% ipython --no-banner

In [1]: import numpy as np

In [2]: from numpy import linalg as LA

In [3]: np.set_printoptions(precision=4, suppress=True, linewidth=160, legacy="1.25")

In [4]: M = np.load("w.npy")

In [5]: print(M)
[[-0.08   -0.077   1.0034  1.1751]
 [ 0.3779  0.0823  2.9684  3.6967]
 [-0.4109 -0.4904 -0.6702  0.3939]]

In [6]: # row 1 dominates

In [7]: other = np.array([[2, -1, -1], [-1, -2, -1]])

In [8]: C = np.kron(other, M)

In [9]: print(C)
[[-0.16   -0.154   2.0068  2.3502  0.08    0.077  -1.0034 -1.1751  0.08    0.077  -1.0034 -1.1751]
 [ 0.7558  0.1646  5.9368  7.3934 -0.3779 -0.0823 -2.9684 -3.6967 -0.3779 -0.0823 -2.9684 -3.6967]
 [-0.8218 -0.9808 -1.3404  0.7878  0.4109  0.4904  0.6702 -0.3939  0.4109  0.4904  0.6702 -0.3939]
 [ 0.08    0.077  -1.0034 -1.1751  0.16    0.154  -2.0068 -2.3502  0.08    0.077  -1.0034 -1.1751]
 [-0.3779 -0.0823 -2.9684 -3.6967 -0.7558 -0.1646 -5.9368 -7.3934 -0.3779 -0.0823 -2.9684 -3.6967]
 [ 0.4109  0.4904  0.6702 -0.3939  0.8218  0.9808  1.3404 -0.7878  0.4109  0.4904  0.6702 -0.3939]]

In [10]: print(np.round(LA.norm(C, 2), 4), np.round(LA.norm(other, 2) * LA.norm(M, 2), 4))
13.2289 13.2289

In [11]: print(LA.matrix_rank(C))
6

In [12]: other = np.array([[1, 1], [1, -1]])

In [13]: rng = np.random.default_rng(704)

In [14]: F = np.kron(other, np.kron(other, other))[rng.permutation(8)][:3]

In [15]: print(F)
[[ 1 -1  1 -1  1 -1  1 -1]
 [ 1  1 -1 -1 -1 -1  1  1]
 [ 1 -1  1 -1 -1  1 -1  1]]

In [16]: gram = F.T @ F

In [17]: print(np.diag(gram))
[3 3 3 3 3 3 3 3]

In [18]: print(np.allclose(gram, gram.T))
True

In [19]: print(np.round(LA.eigvalsh(gram)[::-1], 4) + 0)
[8. 8. 8. 0. 0. 0. 0. 0.]

In [20]: print(LA.matrix_rank(gram))
3

In [21]: print(np.trace(gram), (F ** 2).sum())
24 24

In [22]: other = np.array([[-2, -3],
    ...:     [-1, 2],
    ...:     [1, 3],
    ...:     [3, 0],
    ...:     [-1, -1],
    ...:     [1, -2],
    ...:     [1, -1],
    ...:     [-1, 0]])

In [23]: print(np.einsum("ik,kj->ji", F, other))
[[-3 -7 -3]
 [-2 -2 -2]]

In [24]: print(np.vstack([F, other.T]).shape)
(5, 8)

In [25]: print(np.einsum("ij,ij->i", F, F))
[8 8 8]

In [26]: print(LA.matrix_rank(F @ other))
2

In [27]: feats = np.load("run12.npy")

In [28]: print(feats)
[[2. 1. 0. 0. 0.]
 [0. 2. 1. 0. 0.]
 [0. 0. 2. 1. 0.]
 [0. 0. 0. 2. 1.]
 [0. 0. 0. 0. 2.]]

In [29]: # triangular: eigenvalues sit on the diagonal

In [30]: x = np.array([2, 2, 3, 2, 3])

In [31]: print(feats @ (2 * x))
[12. 14. 16. 14. 12.]

In [32]: print((feats @ x).argmax())
2

In [33]: print(np.sign((feats @ x).round(6)))
[1. 1. 1. 1. 1.]

In [34]: print(feats * x)
[[4. 2. 0. 0. 0.]
 [0. 4. 3. 0. 0.]
 [0. 0. 6. 2. 0.]
 [0. 0. 0. 4. 3.]
 [0. 0. 0. 0. 6.]]

In [35]: K = np.load("layer9.npy")

In [36]: print(K)
[[ 0.7776  0.0054 -0.1424  0.1019  0.3771]
 [ 0.0054  0.8103 -0.3118  0.1651 -0.1708]
 [-0.1424 -0.3118  0.3844  0.344  -0.0272]
 [ 0.1019  0.1651  0.344   0.8051 -0.0298]
 [ 0.3771 -0.1708 -0.0272 -0.0298  0.2226]]

In [37]: # rows and columns are dependent

In [38]: Uu, sv, Vh = LA.svd(M, full_matrices=False)

In [39]: print((sv > 1e-8).sum())
3

In [40]: print(np.abs(Uu[:, 0]).round(6).argmax())
1

In [41]: print(np.round(Vh @ Vh.T, 4) + 0)
[[1. 0. 0.]
 [0. 1. 0.]
 [0. 0. 1.]]

In [42]: print(sv / sv[0])
[1.   0.2  0.04]

In [43]: w, evecs = LA.eigh(K)

In [44]: x = np.array([1, 3, 1, 0, 3])

In [45]: print(np.round(LA.eigvalsh(K[1:, 1:]), 4) + 0)
[0.     0.2224 1.     1.    ]

In [46]: print(evecs * np.abs(w) @ evecs.T)
[[ 0.7776  0.0054 -0.1424  0.1019  0.3771]
 [ 0.0054  0.8103 -0.3118  0.1651 -0.1708]
 [-0.1424 -0.3118  0.3844  0.344  -0.0272]
 [ 0.1019  0.1651  0.344   0.8051 -0.0298]
 [ 0.3771 -0.1708 -0.0272 -0.0298  0.2226]]

In [47]: print(round(x @ K @ x, 4))
7.3586

In [48]: print(np.round(np.abs(K).sum(axis=1).max(), 4), np.round(np.abs(w).max(), 4))
1.4635 1.0

In [49]: print(evecs * np.maximum(w, 0) @ evecs.T)
[[ 0.7776  0.0054 -0.1424  0.1019  0.3771]
 [ 0.0054  0.8103 -0.3118  0.1651 -0.1708]
 [-0.1424 -0.3118  0.3844  0.344  -0.0272]
 [ 0.1019  0.1651  0.344   0.8051 -0.0298]
 [ 0.3771 -0.1708 -0.0272 -0.0298  0.2226]]
